In [1]: import numpy as np

In [2]: from numpy import linalg as LA

In [3]: np.set_printoptions(precision=2, suppress=True, linewidth=200)

In [4]: rnd = lambda a: np.round(a, 2) + 0

In [5]: K = np.loadtxt("arr.csv", delimiter=",")

In [6]: K
Out[6]: 
array([[ -2.,  -7.,   5.,   6.,  -7.,  -4.,   6.,   5.,   5.],
       [-10.,  -9.,   5.,   8., -13.,   1.,  10.,  12.,   9.],
       [ -1., -10.,  12.,  15., -10.,   8.,  14.,  11.,   7.],
       [  3.,  -6.,   8.,  24., -10.,   8.,  20.,  10.,   9.],
       [ -4., -11.,   8.,  23.,  -2.,  17.,  29.,   9.,   2.],
       [ -1., -18.,  11.,  20.,  -1.,  20.,  33.,  16.,   1.],
       [  2., -23.,  15.,  27.,  -7.,  20.,  30.,  22.,   5.],
       [  9., -25.,  14.,  28.,  -5.,  14.,  36.,  26.,  11.],
       [ 15., -22.,  15.,  32.,  -8.,   9.,  44.,  32.,   6.],
       [ 16., -16.,  24.,  29., -13.,  15.,  43.,  40.,  -3.],
       [ 22.,  -9.,  21.,  26., -14.,  16.,  35.,  35., -12.],
       [ 17., -12.,  25.,  26., -14.,  16.,  26.,  37., -11.],
       [ 26., -13.,  26.,  17., -18.,  23.,  25.,  41.,  -5.],
       [ 31.,  -4.,  29.,  19., -13.,  24.,  23.,  34.,  -7.],
       [ 38.,  -6.,  22.,  14., -21.,  33.,  26.,  42.,  -2.],
       [ 44., -11.,  25.,  23., -20.,  25.,  30.,  41.,  -5.],
       [ 38., -17.,  26.,  20., -27.,  32.,  29.,  39., -14.],
       [ 37.,  -9.,  25.,  27., -31.,  25.,  23.,  48., -14.],
       [ 41.,  -8.,  28.,  32., -32.,  25.,  18.,  44., -18.],
       [ 48., -11.,  30.,  25., -29.,  27.,  14.,  45., -23.],
       [ 40.,  -9.,  26.,  34., -36.,  26.,   5.,  49., -22.],
       [ 38., -13.,  28.,  31., -36.,  33.,   2.,  43., -19.],
       [ 36., -15.,  33.,  38., -29.,  34.,   3.,  38., -23.],
       [ 35., -21.,  26.,  39., -37.,  42.,   7.,  44., -19.],
       [ 44., -14.,  34.,  37., -43.,  45.,  10.,  51., -20.],
       [ 46., -10.,  37.,  43., -51.,  38.,  17.,  59., -24.],
       [ 45.,  -6.,  29.,  39., -52.,  38.,  19.,  52., -30.],
       [ 45., -12.,  25.,  42., -59.,  38.,  15.,  48., -28.],
       [ 37., -11.,  31.,  40., -62.,  38.,  14.,  39., -32.],
       [ 38.,  -7.,  40.,  49., -63.,  45.,   8.,  32., -32.],
       [ 30., -14.,  42.,  52., -66.,  49.,   8.,  37., -23.],
       [ 36., -17.,  33.,  50., -74.,  47.,  10.,  31., -32.],
       [ 36., -23.,  24.,  47., -73.,  44.,  13.,  26., -41.],
       [ 35., -24.,  18.,  41., -76.,  50.,   7.,  34., -37.],
       [ 36., -27.,  21.,  33., -69.,  41.,   1.,  35., -33.],
       [ 29., -26.,  26.,  33., -78.,  34.,   2.,  26., -34.],
       [ 34., -27.,  35.,  34., -75.,  34.,  -2.,  35., -42.],
       [ 28., -21.,  28.,  30., -67.,  36.,   7.,  26., -50.],
       [ 27., -13.,  33.,  37., -64.,  34.,  12.,  22., -46.],
       [ 35., -13.,  25.,  42., -63.,  33.,   6.,  16., -54.],
       [ 40.,  -4.,  19.,  35., -65.,  35.,   0.,   7., -51.]])

In [7]: basis = K[[33, 3]].astype(float)

In [8]: for _ in range(4):
   ...:     z = LA.norm(K[:, None] - basis, axis=-1).argmin(axis=1)
   ...:     basis = np.array([K[z == j].mean(axis=0) for j in range(2)])
   ...: 

In [9]: z
Out[9]: array([1, 1, 1, 1, 1, 1, 1, 1, 1, 1, 1, 1, 1, 1, 1, 1, 1, 0, 0, 0, 0, 0, 0, 0, 0, 0, 0, 0, 0, 0, 0, 0, 0, 0, 0, 0, 0, 0, 0, 0, 0])

In [10]: np.abs(basis[1] - basis[0]).argmax()
Out[10]: np.int64(4)

In [11]: np.bincount(z)
Out[11]: array([24, 17])

In [12]: print(rnd(basis[1] - basis[0]))
[-23.04   1.91 -11.88 -16.92  43.48 -20.83  17.88 -10.37  30.89]

In [13]: Xc = K - K.mean(axis=0)

In [14]: Uu, s, vt = LA.svd(Xc, full_matrices=False)

In [15]: rnd(vt[0] * np.sign(vt[0, np.abs(vt[0]).argmax()]))
Out[15]: array([-0.34,  0.04, -0.18, -0.23,  0.65, -0.32,  0.21, -0.14,  0.45])

In [16]: rnd(Xc.mean(axis=0))
Out[16]: array([0., 0., 0., 0., 0., 0., 0., 0., 0.])

In [17]: rnd(np.abs(vt[-1]))
Out[17]: array([0.49, 0.36, 0.43, 0.07, 0.07, 0.32, 0.  , 0.47, 0.33])

In [18]: np.searchsorted(np.cumsum(s ** 2) / (s ** 2).sum(), 0.9) + 1
Out[18]: np.int64(3)

In [19]: rnd(s ** 2 / (s ** 2).sum())
Out[19]: array([0.71, 0.16, 0.05, 0.03, 0.02, 0.01, 0.01, 0.01, 0.01])
